>>> import numpy as np
>>> np.set_printoptions(precision=3, suppress=True, linewidth=160)
>>> feats = np.loadtxt("w.csv", delimiter=",")
>>> feats
array([[ 0.2  , -0.171,  0.094,  0.138,  0.145,  0.037, -0.028,  0.201, -0.195, -0.035],
       [-0.171,  0.399,  0.074, -0.186, -0.184,  0.196, -0.248,  0.001,  0.193, -0.003],
       [ 0.094,  0.074,  0.653, -0.086, -0.121,  0.184,  0.217,  0.18 , -0.05 , -0.272],
       [ 0.138, -0.186, -0.086,  0.453,  0.085, -0.111,  0.028,  0.326,  0.242,  0.043],
       [ 0.145, -0.184, -0.121,  0.085,  0.178, -0.021, -0.086,  0.065, -0.234,  0.051],
       [ 0.037,  0.196,  0.184, -0.111, -0.021,  0.229, -0.24 ,  0.141, -0.097, -0.05 ],
       [-0.028, -0.248,  0.217,  0.028, -0.086, -0.24 ,  0.61 , -0.186,  0.091, -0.141],
       [ 0.201,  0.001,  0.18 ,  0.326,  0.065,  0.141, -0.186,  0.486,  0.102, -0.042],
       [-0.195,  0.193, -0.05 ,  0.242, -0.234, -0.097,  0.091,  0.102,  0.673,  0.028],
       [-0.035, -0.003, -0.272,  0.043,  0.051, -0.05 , -0.141, -0.042,  0.028,  0.119]])
>>> T = np.stack([feats, 5 * feats, feats[::-1]])
>>> np.linalg.norm(T, axis=(1, 2))
array([ 2., 10.,  2.])
>>> np.linalg.matrix_rank(T.reshape(3, -1))
np.int64(2)
>>> np.einsum("bij,cij->bc", T, T)
array([[  4.   ,  20.   ,   0.689],
       [ 20.   , 100.   ,   3.447],
       [  0.689,   3.447,   4.   ]])
>>> (T @ feats.T).shape
(3, 10, 10)
>>> E = np.load("arr.npy")
>>> E
array([[ 0,  0,  0,  1,  0,  0,  0,  0,  0,  0,  0,  0],
       [ 0,  0,  0,  0,  0,  0, -7,  0,  0,  0,  0,  0],
       [-9,  0,  0,  0,  0,  0,  0,  0,  0,  0,  0,  0],
       [ 0, -5,  0,  0,  0,  0,  0,  0,  0,  0,  0,  0],
       [ 0,  0,  0,  0,  0,  0,  0,  0,  0,  0,  0, -5],
       [ 0,  0,  0,  0,  0,  0,  0,  0,  0, -7,  0,  0],
       [ 0,  0,  0,  0,  0, -2,  0,  0,  0,  0,  0,  0],
       [ 0,  0,  0,  0,  0,  0,  0,  2,  0,  0,  0,  0],
       [ 0,  0,  0,  0,  0,  0,  0,  0,  0,  0, -6,  0],
       [ 0,  0,  2,  0,  0,  0,  0,  0,  0,  0,  0,  0],
       [ 0,  0,  0,  0, -9,  0,  0,  0,  0,  0,  0,  0],
       [ 0,  0,  0,  0,  0,  0,  0,  0, -1,  0,  0,  0]])
>>> E @ E.T
array([[ 1,  0,  0,  0,  0,  0,  0,  0,  0,  0,  0,  0],
       [ 0, 49,  0,  0,  0,  0,  0,  0,  0,  0,  0,  0],
       [ 0,  0, 81,  0,  0,  0,  0,  0,  0,  0,  0,  0],
       [ 0,  0,  0, 25,  0,  0,  0,  0,  0,  0,  0,  0],
       [ 0,  0,  0,  0, 25,  0,  0,  0,  0,  0,  0,  0],
       [ 0,  0,  0,  0,  0, 49,  0,  0,  0,  0,  0,  0],
       [ 0,  0,  0,  0,  0,  0,  4,  0,  0,  0,  0,  0],
       [ 0,  0,  0,  0,  0,  0,  0,  4,  0,  0,  0,  0],
       [ 0,  0,  0,  0,  0,  0,  0,  0, 36,  0,  0,  0],
       [ 0,  0,  0,  0,  0,  0,  0,  0,  0,  4,  0,  0],
       [ 0,  0,  0,  0,  0,  0,  0,  0,  0,  0, 81,  0],
       [ 0,  0,  0,  0,  0,  0,  0,  0,  0,  0,  0,  1]])
>>> np.linalg.svd(E, compute_uv=False)
array([9., 9., 7., 7., 6., 5., 5., 2., 2., 2., 1., 1.])
